% python3 -q
>>> import numpy as np
>>> from numpy import linalg as LA
>>> np.set_printoptions(precision=3, suppress=True, linewidth=160)
>>> E = np.array([[-1.3, -1.2, 1.4, -0.1, 1.8, -1.9],
...     [-1.5, 1.6, 0.0, -0.7, -0.3, 0.4],
...     [0.1, -0.9, -0.9, 0.1, 0.1, 0.1],
...     [-0.8, 0.3, 0.0, -1.0, -0.4, 0.2],
...     [-0.5, 1.7, 0.8, -1.3, 1.5, -0.6],
...     [-0.1, 1.9, 0.9, 1.3, -1.0, 0.9],
...     [-1.6, 0.1, -0.3, 1.0, 0.5, 0.9],
...     [0.4, 0.4, -0.4, -1.4, 0.3, 0.2],
...     [0.0, -0.3, -0.8, 1.3, 0.1, 0.9],
...     [0.1, -0.4, -0.6, -0.2, -0.5, 0.0]])
>>> rng = np.random.default_rng(2418)
>>> E[:, 4] = 3 * E[:, 2] + 0.05 * rng.normal(size=10)
>>> E
array([[-1.3  , -1.2  ,  1.4  , -0.1  ,  4.179, -1.9  ],
       [-1.5  ,  1.6  ,  0.   , -0.7  ,  0.097,  0.4  ],
       [ 0.1  , -0.9  , -0.9  ,  0.1  , -2.731,  0.1  ],
       [-0.8  ,  0.3  ,  0.   , -1.   , -0.041,  0.2  ],
       [-0.5  ,  1.7  ,  0.8  , -1.3  ,  2.357, -0.6  ],
       [-0.1  ,  1.9  ,  0.9  ,  1.3  ,  2.704,  0.9  ],
       [-1.6  ,  0.1  , -0.3  ,  1.   , -0.912,  0.9  ],
       [ 0.4  ,  0.4  , -0.4  , -1.4  , -1.239,  0.2  ],
       [ 0.   , -0.3  , -0.8  ,  1.3  , -2.449,  0.9  ],
       [ 0.1  , -0.4  , -0.6  , -0.2  , -1.842,  0.   ]])
>>> A2 = np.c_[E[:, :4] @ np.array([[0, 5, -3, 1], [0, 3, 5, 3], [0, 2, -2, -2], [4, 1, 0, 4]]), np.array([-2, 1, -4, 0, -1, -1, -4, -5, 3, -1])]
>>> A2
array([[-0.4, -7.4, -4.9, -8.1, -2. ],
       [-2.8, -3.4, 12.5,  0.5,  1. ],
       [ 0.4, -3.9, -3. , -0.4, -4. ],
       [-4. , -4.1,  3.9, -3.9,  0. ],
       [-5.2,  2.9,  8.4, -2.2, -1. ],
       [ 5.2,  8.3,  8. ,  9. , -1. ],
       [ 4. , -7.3,  5.9,  3.3, -4. ],
       [-5.6,  1. ,  1.6, -3.2, -5. ],
       [ 5.2, -1.2,  0.1,  5.9,  3. ],
       [-0.8, -2.1, -1.1, -0.7, -1. ]])
>>> np.round(LA.norm(A2 - E @ LA.lstsq(E, A2)[0], axis=0), 3) + 0
array([0.   , 0.   , 0.   , 0.   , 7.287])
>>> np.round(LA.lstsq(E, A2[:, 0])[0], 3) + 0
array([0., 0., 0., 4., 0., 0.])
>>> LA.matrix_rank(A2)
np.int64(5)
>>> U, sig, VT = LA.svd(E)
>>> np.argmax(sig[:-1] / (sig[1:] + 1e-6)) + 1
np.int64(5)
>>> A2 = U[:, :5] @ np.diag(sig[:5]) @ VT[:5]
>>> round(float(LA.norm(E - A2, 2)), 3), round(float(sig[5]), 3)
(0.042, 0.042)
>>> LA.matrix_rank(A2)
np.int64(5)
>>> x = np.array([0, 2, -2, -1, -1, -3])
>>> print(E @ x)
[-3.579  2.603  2.331  1.041  2.543 -4.704 -1.988  3.639 -0.551  2.442]
>>> (E * x).sum(axis=1)
array([-3.579,  2.603,  2.331,  1.041,  2.543, -4.704, -1.988,  3.639, -0.551,  2.442])
>>> np.einsum("ij,j->i", E, x)
array([-3.579,  2.603,  2.331,  1.041,  2.543, -4.704, -1.988,  3.639, -0.551,  2.442])
>>> np.sign((E @ x).round(6))
array([-1.,  1.,  1.,  1.,  1., -1., -1.,  1., -1.,  1.])
>>> m1 = np.loadtxt("a.csv", delimiter=",")
>>> m1
array([[ 0.,  0., -3., -2.,  0.,  0., -3.,  3.,  1.],
       [ 0.,  0., -2.,  0.,  1., -2., -3.,  3.,  3.],
       [ 0.,  0.,  0.,  3.,  2.,  0.,  0.,  2.,  0.],
       [ 0.,  0.,  0.,  0.,  2.,  3.,  0., -2.,  1.],
       [ 0.,  0.,  0.,  0.,  0., -1., -2.,  3.,  3.],
       [ 0.,  0.,  0.,  0.,  0.,  0.,  0.,  1., -1.],
       [ 0.,  0.,  0.,  0.,  0.,  0.,  0.,  3.,  0.],
       [ 0.,  0.,  0.,  0.,  0.,  0.,  0.,  0.,  2.],
       [ 0.,  0.,  0.,  0.,  0.,  0.,  0.,  0.,  0.]])
>>> U, sig, VT = LA.svd(m1)
>>> sig.round(3) + 0
array([9.273, 4.493, 4.343, 3.26 , 2.138, 0.756, 0.441, 0.   , 0.   ])
>>> A2 = U[:, :7] @ np.diag(sig[:7]) @ VT[:7]
>>> round(LA.norm(m1 - A2, 2), 3), round(float(sig[7]), 3)
(np.float64(0.0), 0.0)
>>> LA.matrix_rank(A2)
np.int64(7)
>>> rk = LA.matrix_rank(m1)
>>> rk
np.int64(7)
>>> N = LA.svd(m1)[2][rk:].T
>>> np.allclose(m1 @ N, 0)
True
>>> [int(LA.matrix_rank(m1[:, :j + 1])) for j in range(9)]
[0, 0, 1, 2, 3, 4, 5, 6, 7]
>>> M = np.load("layer10.npy")
>>> M
array([[-2.621, -0.321, -0.878,  0.577, -0.329,  0.582, -0.051, -0.445,  0.629, -1.111, -1.668],
       [ 0.3  ,  0.2  ,  0.2  , -0.9  ,  1.   ,  0.3  ,  1.7  ,  1.3  , -0.2  ,  0.1  ,  0.6  ],
       [ 1.6  , -1.1  ,  0.9  ,  0.1  , -2.7  , -0.7  , -0.1  ,  0.4  ,  0.6  ,  3.5  ,  1.5  ],
       [ 0.3  ,  1.   , -1.4  ,  0.8  , -0.3  , -0.3  , -2.3  ,  0.   , -0.8  , -0.4  ,  0.   ],
       [-2.6  , -0.2  , -0.9  ,  0.6  , -0.3  ,  0.5  ,  0.   , -0.5  ,  0.6  , -1.1  , -1.6  ],
       [ 0.7  ,  0.4  ,  1.9  ,  0.4  ,  1.1  ,  0.4  ,  0.3  , -2.1  , -1.9  , -0.3  ,  0.8  ],
       [ 0.7  ,  0.6  , -0.4  , -0.9  , -0.4  , -0.3  ,  0.3  ,  0.8  ,  0.6  ,  0.7  ,  0.2  ],
       [ 1.2  , -0.6  ,  0.1  ,  0.3  , -0.2  , -2.3  , -0.3  , -0.4  , -0.6  , -0.9  ,  0.8  ]])
>>> LA.cond(M) > 100
np.False_
>>> np.argsort(-LA.norm(M, axis=0).round(6), kind="stable")[:3]
array([0, 9, 4])
>>> [round(float(x), 3) for x in LA.svd(M, compute_uv=False)[:3]]
[6.636, 4.655, 3.881]
>>> print(LA.svd(M, compute_uv=False))
[6.636 4.655 3.881 3.168 2.398 0.89  0.707 0.07 ]
>>> round(float(LA.norm(M)), 3)
9.892
>>> M.shape
(8, 11)
>>> M.sum(axis=1)
array([-5.636,  4.6  ,  4.   , -3.4  , -5.5  ,  1.7  ,  1.9  , -2.9  ])
>>> np.abs(M).max()
np.float64(3.5)
>>> M.mean(axis=0)
array([-0.053, -0.003, -0.06 ,  0.122, -0.266, -0.227, -0.056, -0.118, -0.134,  0.061,  0.079])
>>> theta = np.radians(36)
>>> Rm = np.eye(11)
>>> Rm[1, 1] = Rm[3, 3] = np.cos(theta)
>>> Rm[1, 3], Rm[3, 1] = -np.sin(theta), np.sin(theta)
>>> Rm
array([[ 1.   ,  0.   ,  0.   ,  0.   ,  0.   ,  0.   ,  0.   ,  0.   ,  0.   ,  0.   ,  0.   ],
       [ 0.   ,  0.809,  0.   , -0.588,  0.   ,  0.   ,  0.   ,  0.   ,  0.   ,  0.   ,  0.   ],
       [ 0.   ,  0.   ,  1.   ,  0.   ,  0.   ,  0.   ,  0.   ,  0.   ,  0.   ,  0.   ,  0.   ],
       [ 0.   ,  0.588,  0.   ,  0.809,  0.   ,  0.   ,  0.   ,  0.   ,  0.   ,  0.   ,  0.   ],
       [ 0.   ,  0.   ,  0.   ,  0.   ,  1.   ,  0.   ,  0.   ,  0.   ,  0.   ,  0.   ,  0.   ],
       [ 0.   ,  0.   ,  0.   ,  0.   ,  0.   ,  1.   ,  0.   ,  0.   ,  0.   ,  0.   ,  0.   ],
       [ 0.   ,  0.   ,  0.   ,  0.   ,  0.   ,  0.   ,  1.   ,  0.   ,  0.   ,  0.   ,  0.   ],
       [ 0.   ,  0.   ,  0.   ,  0.   ,  0.   ,  0.   ,  0.   ,  1.   ,  0.   ,  0.   ,  0.   ],
       [ 0.   ,  0.   ,  0.   ,  0.   ,  0.   ,  0.   ,  0.   ,  0.   ,  1.   ,  0.   ,  0.   ],
       [ 0.   ,  0.   ,  0.   ,  0.   ,  0.   ,  0.   ,  0.   ,  0.   ,  0.   ,  1.   ,  0.   ],
       [ 0.   ,  0.   ,  0.   ,  0.   ,  0.   ,  0.   ,  0.   ,  0.   ,  0.   ,  0.   ,  1.   ]])
>>> A2 = M @ Rm.T
>>> round(float(LA.det(Rm)), 3), np.round(np.trace(Rm), 3)
(1.0, np.float64(10.618))
>>> np.allclose(LA.norm(M, axis=1), LA.norm(A2, axis=1))
True
>>> LA.svd(M, compute_uv=False), LA.svd(A2, compute_uv=False)
(array([6.636, 4.655, 3.881, 3.168, 2.398, 0.89 , 0.707, 0.07 ]), array([6.636, 4.655, 3.881, 3.168, 2.398, 0.89 , 0.707, 0.07 ]))
>>> U, sig, VT = LA.svd(Rm, full_matrices=False)
>>> (sig > 1e-8).sum()
np.int64(11)
>>> VT @ VT.T
array([[1., 0., 0., 0., 0., 0., 0., 0., 0., 0., 0.],
       [0., 1., 0., 0., 0., 0., 0., 0., 0., 0., 0.],
       [0., 0., 1., 0., 0., 0., 0., 0., 0., 0., 0.],
       [0., 0., 0., 1., 0., 0., 0., 0., 0., 0., 0.],
       [0., 0., 0., 0., 1., 0., 0., 0., 0., 0., 0.],
       [0., 0., 0., 0., 0., 1., 0., 0., 0., 0., 0.],
       [0., 0., 0., 0., 0., 0., 1., 0., 0., 0., 0.],
       [0., 0., 0., 0., 0., 0., 0., 1., 0., 0., 0.],
       [0., 0., 0., 0., 0., 0., 0., 0., 1., 0., 0.],
       [0., 0., 0., 0., 0., 0., 0., 0., 0., 1., 0.],
       [0., 0., 0., 0., 0., 0., 0., 0., 0., 0., 1.]])
>>> w1 = np.array([[3, 0, 0, 1, 3],
...     [3, 1, 2, 3, 3],
...     [0, 3, 0, 2, 2],
...     [1, 0, 2, 0, 1],
...     [3, 2, 3, 0, 3],
...     [3, 0, 0, 0, 0],
...     [2, 3, 2, 0, 0],
...     [1, 2, 2, 2, 0],
...     [3, 1, 3, 1, 3],
...     [2, 1, 3, 3, 0],
...     [1, 3, 3, 2, 0]])
>>> beta = np.array([0, 2, 1, 0, -2])
>>> hid = np.maximum(M @ w1 + beta, 0)
>>> hid
array([[ 0. ,  0. ,  0. ,  0. ,  0. ],
       [ 9.4, 14.2, 10.1,  5.2,  1.4],
       [ 1.9,  7.3,  8.3, 15. ,  0. ],
       [ 0. ,  0. ,  0. ,  0. ,  0. ],
       [ 0. ,  0. ,  0. ,  0. ,  0. ],
       [ 1.2,  7.2,  0. ,  0.3,  3.1],
       [ 5.7,  5. ,  5.9,  6.4,  0.8],
       [ 0. ,  0.5,  0. ,  0. ,  0. ]])
>>> (hid > 0).mean(axis=0)
array([0.5  , 0.625, 0.375, 0.5  , 0.375])
>>> W2 = np.array([[2, -3, -1], [3, 2, 2], [-1, 3, -3], [1, -3, -3], [-3, -1, -2]])
>>> w1 @ W2
array([[ -2, -15, -12],
       [  1, -13, -22],
       [  5,  -2,  -4],
       [ -3,   2,  -9],
       [  0,   1, -14],
       [  6,  -9,  -3],
       [ 11,   6,  -2],
       [  8,   1,  -9],
       [ -2,  -4, -19],
       [  7,  -4, -18],
       [ 10,   6, -10]])
>>> (hid @ W2).round(6).argmax(axis=1)
array([0, 0, 0, 0, 0, 0, 0, 0])
>>> hid @ W2
array([[  0. ,   0. ,   0. ],
       [ 52.3,  13.5, -29.7],
       [ 32.4, -11.2, -57.2],
       [  0. ,   0. ,   0. ],
       [  0. ,   0. ,   0. ],
       [ 15. ,   6.8,   6.1],
       [ 24.5,  -9.4, -34.2],
       [  1.5,   1. ,   1. ]])
>>> J = np.load("arr.npy")
>>> print(J)
[[133   0   0  73  36  82   0   0]
 [  2  36  11   0  22   0  72  47]
 [ 25   0   0   0   0  30   0   0]
 [ 42  14   6   0   0  56  60  21]
 [ 69   0   0  35  30  40   3  17]
 [117   0   0  48  24  79   0   7]
 [ 91   0   0  99  72  28   0   1]
 [  0  45  17   0   0   0  63  29]
 [  0  26  16   0   0   0  12   0]
 [  0  31  14   0   0   7  54  11]
 [  0   0   2   0   0  29   0   0]
 [  0  43  15   0  13   0  63  37]
 [  0  46  20   0   0  22  90  17]
 [  0  52  18   0   2   0  87  45]]
>>> P = J @ LA.solve(J.T @ J, J.T)
>>> np.round(LA.eigvalsh(P), 3) + 0
array([0., 0., 0., 0., 0., 0., 1., 1., 1., 1., 1., 1., 1., 1.])
>>> labels = rng.permutation(8)
>>> A2 = J[:, labels] * rng.choice([-1, 1], 8)
>>> A2
array([[  0, -82,   0, -36, 133,   0,   0,  73],
       [ 47,   0,  72, -22,   2,  11,  36,   0],
       [  0, -30,   0,   0,  25,   0,   0,   0],
       [ 21, -56,  60,   0,  42,   6,  14,   0],
       [ 17, -40,   3, -30,  69,   0,   0,  35],
       [  7, -79,   0, -24, 117,   0,   0,  48],
       [  1, -28,   0, -72,  91,   0,   0,  99],
       [ 29,   0,  63,   0,   0,  17,  45,   0],
       [  0,   0,  12,   0,   0,  16,  26,   0],
       [ 11,  -7,  54,   0,   0,  14,  31,   0],
       [  0, -29,   0,   0,   0,   2,   0,   0],
       [ 37,   0,  63, -13,   0,  15,  43,   0],
       [ 17, -22,  90,   0,   0,  20,  46,   0],
       [ 45,   0,  87,  -2,   0,  18,  52,   0]])
>>> U, _, VT = LA.svd(J.T @ A2)
>>> np.round(LA.lstsq(J, A2)[0], 3) + 0
array([[ 0.,  0.,  0.,  0.,  1.,  0.,  0.,  0.],
       [ 0.,  0.,  0.,  0.,  0.,  0.,  1.,  0.],
       [ 0.,  0.,  0.,  0.,  0.,  1.,  0.,  0.],
       [ 0.,  0.,  0.,  0.,  0.,  0.,  0.,  1.],
       [ 0.,  0.,  0., -1.,  0.,  0.,  0.,  0.],
       [ 0., -1.,  0.,  0.,  0.,  0.,  0.,  0.],
       [ 0.,  0.,  1.,  0.,  0.,  0.,  0.,  0.],
       [ 1.,  0.,  0.,  0.,  0.,  0.,  0.,  0.]])
>>> np.round(U @ VT, 3) + 0
array([[ 0.,  0.,  0.,  0.,  1.,  0.,  0.,  0.],
       [ 0.,  0.,  0.,  0.,  0.,  0.,  1.,  0.],
       [ 0.,  0.,  0.,  0.,  0.,  1.,  0.,  0.],
       [ 0.,  0.,  0.,  0.,  0.,  0.,  0.,  1.],
       [ 0.,  0.,  0., -1.,  0.,  0.,  0.,  0.],
       [ 0., -1.,  0.,  0.,  0.,  0.,  0.,  0.],
       [ 0.,  0.,  1.,  0.,  0.,  0.,  0.,  0.],
       [ 1.,  0.,  0.,  0.,  0.,  0.,  0.,  0.]])
